% python3 -q
>>> import numpy as np
>>> np.set_printoptions(precision=1, suppress=True, linewidth=100, sign=" ")
>>> rd = lambda a: np.round(a, 1) + 0
>>> K = np.loadtxt("sample13.csv", delimiter=",")
>>> rd(K)
array([[ 0.9,  0. ,  0. ,  0. , -0.1, -0.3, -0.1],
       [ 0. ,  0.5, -0.1,  0.2,  0.5, -0.1,  0. ],
       [ 0. , -0.1,  0.5,  0.4, -0.2,  0. ,  0.1],
       [ 0. ,  0.2,  0.4,  0.6,  0.1,  0. , -0.1],
       [-0.1,  0.5, -0.2,  0.1,  0.4, -0.1,  0. ],
       [-0.3, -0.1,  0. ,  0. , -0.1,  0.3, -0.4],
       [-0.1,  0. ,  0.1, -0.1,  0. , -0.4,  0.8]])
>>> # projection: eigenvalues are 0 or 1
>>> rk = np.linalg.matrix_rank(K)
>>> rk
np.int64(4)
>>> N = np.linalg.svd(K)[2][rk:].T
>>> print([int(np.linalg.matrix_rank(K[:, :j + 1])) for j in range(7)])
[1, 2, 3, 4, 4, 4, 4]
>>> [int(np.linalg.matrix_rank(K[:i])) for i in range(1, len(K) + 1)]
[1, 2, 3, 4, 4, 4, 4]
>>> np.linalg.matrix_rank(K, rtol=0.1)
np.int64(4)
>>> rd(np.linalg.norm(K, 2) / np.linalg.norm(K))
np.float64(0.5)
>>> [round(float(x), 1) for x in np.linalg.svd(K, compute_uv=False)[:3]]
[1.0, 1.0, 1.0]
>>> np.linalg.cond(K) > 100
np.True_
>>> M = np.load("x.npy")
>>> M
array([[ 3,  1,  3,  2,  2,  0,  3,  1,  3,  1,  1,  3,  1],
       [ 0,  3,  2,  3,  1,  3,  0,  1,  0,  2,  1,  0,  1],
       [ 3,  0,  3,  2,  3,  3,  3,  1,  0,  2,  2,  3,  2],
       [ 0,  3,  3,  3,  0,  3,  0,  2,  0,  1,  1,  2,  0],
       [ 1,  0,  1,  1,  2,  0,  3,  0,  1,  1,  1,  1,  3],
       [ 0,  3,  3,  3,  3,  2,  3,  0,  3,  3,  2,  1,  1],
       [ 2,  3,  3,  0,  0,  2,  3,  0,  1,  2,  3,  2,  0],
       [ 2,  3,  0,  1,  1,  3,  2,  0,  2,  0,  1,  2,  3],
       [ 3,  1,  3,  0,  2,  0,  1,  1,  3,  2,  3,  1,  0],
       [ 3,  2,  3,  0,  3,  1,  1,  3,  3,  1,  1,  1,  1]])
>>> other = M / np.linalg.norm(M, axis=1)
Traceback (most recent call last):
  File "<python-input-17>", line 1, in <module>
    other = M / np.linalg.norm(M, axis=1)
            ~~^~~~~~~~~~~~~~~~~~~~~~~~~~~
ValueError: operands could not be broadcast together with shapes (10,13) (10,) 
>>> other = M / np.linalg.norm(M, axis=1, keepdims=True)
>>> gram = other @ other.T
>>> (gram - 2 * np.eye(10)).round(6).argmax(axis=1)
array([ 8,  3,  0,  1,  2,  1,  8,  2,  9,  8])
>>> print(rd(gram[6]))
[ 0.7  0.6  0.7  0.7  0.6  0.8  1.   0.7  0.8  0.7]
>>> (np.abs(gram) > 0.9).astype(int)
array([[ 1,  0,  0,  0,  0,  0,  0,  0,  0,  0],
       [ 0,  1,  0,  0,  0,  0,  0,  0,  0,  0],
       [ 0,  0,  1,  0,  0,  0,  0,  0,  0,  0],
       [ 0,  0,  0,  1,  0,  0,  0,  0,  0,  0],
       [ 0,  0,  0,  0,  1,  0,  0,  0,  0,  0],
       [ 0,  0,  0,  0,  0,  1,  0,  0,  0,  0],
       [ 0,  0,  0,  0,  0,  0,  1,  0,  0,  0],
       [ 0,  0,  0,  0,  0,  0,  0,  1,  0,  0],
       [ 0,  0,  0,  0,  0,  0,  0,  0,  1,  0],
       [ 0,  0,  0,  0,  0,  0,  0,  0,  0,  1]])
>>> rd(np.degrees(np.arccos(np.clip(gram[6, 0], -1, 1))))
np.float64(42.3)
>>> rd(gram)
array([[ 1. ,  0.5,  0.8,  0.5,  0.8,  0.8,  0.7,  0.7,  0.8,  0.8],
       [ 0.5,  1. ,  0.6,  0.9,  0.4,  0.8,  0.6,  0.6,  0.4,  0.5],
       [ 0.8,  0.6,  1. ,  0.6,  0.8,  0.8,  0.7,  0.7,  0.7,  0.7],
       [ 0.5,  0.9,  0.6,  1. ,  0.3,  0.7,  0.7,  0.6,  0.4,  0.6],
       [ 0.8,  0.4,  0.8,  0.3,  1. ,  0.7,  0.6,  0.7,  0.6,  0.6],
       [ 0.8,  0.8,  0.8,  0.7,  0.7,  1. ,  0.8,  0.7,  0.7,  0.7],
       [ 0.7,  0.6,  0.7,  0.7,  0.6,  0.8,  1. ,  0.7,  0.8,  0.7],
       [ 0.7,  0.6,  0.7,  0.6,  0.7,  0.7,  0.7,  1. ,  0.5,  0.6],
       [ 0.8,  0.4,  0.7,  0.4,  0.6,  0.7,  0.8,  0.5,  1. ,  0.9],
       [ 0.8,  0.5,  0.7,  0.6,  0.6,  0.7,  0.7,  0.6,  0.9,  1. ]])
>>> np.argwhere(np.triu(np.abs(gram) > 0.95, 1))
array([], shape=(0, 2), dtype=int64)
